% ipython --no-banner

In [1]: import numpy as np

In [2]: np.set_printoptions(suppress=True, linewidth=160)

In [3]: tidy = lambda a: np.round(a, 1) + 0

In [4]: m1 = np.array([[-1, 3, 1, 1], [3, -2, -2, 3], [-2, 3, 2, 1], [3, -3, 0, -1]])

In [5]: m1[:, 0] = 4 * m1[:, 1]

In [6]: m1
Out[6]: 
array([[ 12,   3,   1,   1],
       [ -8,  -2,  -2,   3],
       [ 12,   3,   2,   1],
       [-12,  -3,   0,  -1]])

In [7]: (m1 - m1.T) / 2
Out[7]: 
array([[ 0. ,  5.5, -5.5,  6.5],
       [-5.5,  0. , -2.5,  3. ],
       [ 5.5,  2.5,  0. ,  0.5],
       [-6.5, -3. , -0.5,  0. ]])

In [8]: np.allclose(m1, m1.T)
Out[8]: False

In [9]: np.trace(m1)
Out[9]: np.int64(11)

In [10]: tidy(np.sort(np.abs(np.linalg.eigvals(m1))))
Out[10]: array([0. , 1.6, 1.6, 8.6])

In [11]: m1 @ m1
Out[11]: 
array([[ 120,   30,    8,   21],
       [-140,  -35,   -8,  -19],
       [ 132,   33,   10,   22],
       [-108,  -27,   -6,  -20]])

In [12]: tidy(np.linalg.det(m1))
Out[12]: np.float64(0.0)

In [13]: np.einsum("ii->", m1)
Out[13]: np.int64(11)

In [14]: tidy(np.linalg.det(m1.T))
Out[14]: np.float64(0.0)

In [15]: tidy(np.linalg.eigvals(m1))
Out[15]: array([8.6+0.j , 0. +0.j , 1.2+1.1j, 1.2-1.1j])

In [16]: tidy(np.linalg.eigvals(m1).sum().real)
Out[16]: np.float64(11.0)

In [17]: W0 = np.loadtxt("test15.csv", delimiter=",")

In [18]: W0
Out[18]: 
array([[0.5, 0.5, 0. ],
       [0. , 1. , 0. ],
       [0.5, 0. , 0.5]])

In [19]: # row-stochastic, so 1 is an eigenvalue

In [20]: out = W0 / np.linalg.norm(W0, axis=1, keepdims=True)

In [21]: G = out @ out.T

In [22]: (G - 2 * np.eye(3)).round(6).argmax(axis=1)
Out[22]: array([1, 0, 0])

In [23]: (np.abs(G) > 0.9).astype(int)
Out[23]: 
array([[1, 0, 0],
       [0, 1, 0],
       [0, 0, 1]])

In [24]: np.argwhere(np.triu(np.abs(G) > 0.95, 1))
Out[24]: array([], shape=(0, 2), dtype=int64)

In [25]: tidy(np.linalg.norm(out, axis=1))
Out[25]: array([1., 1., 1.])
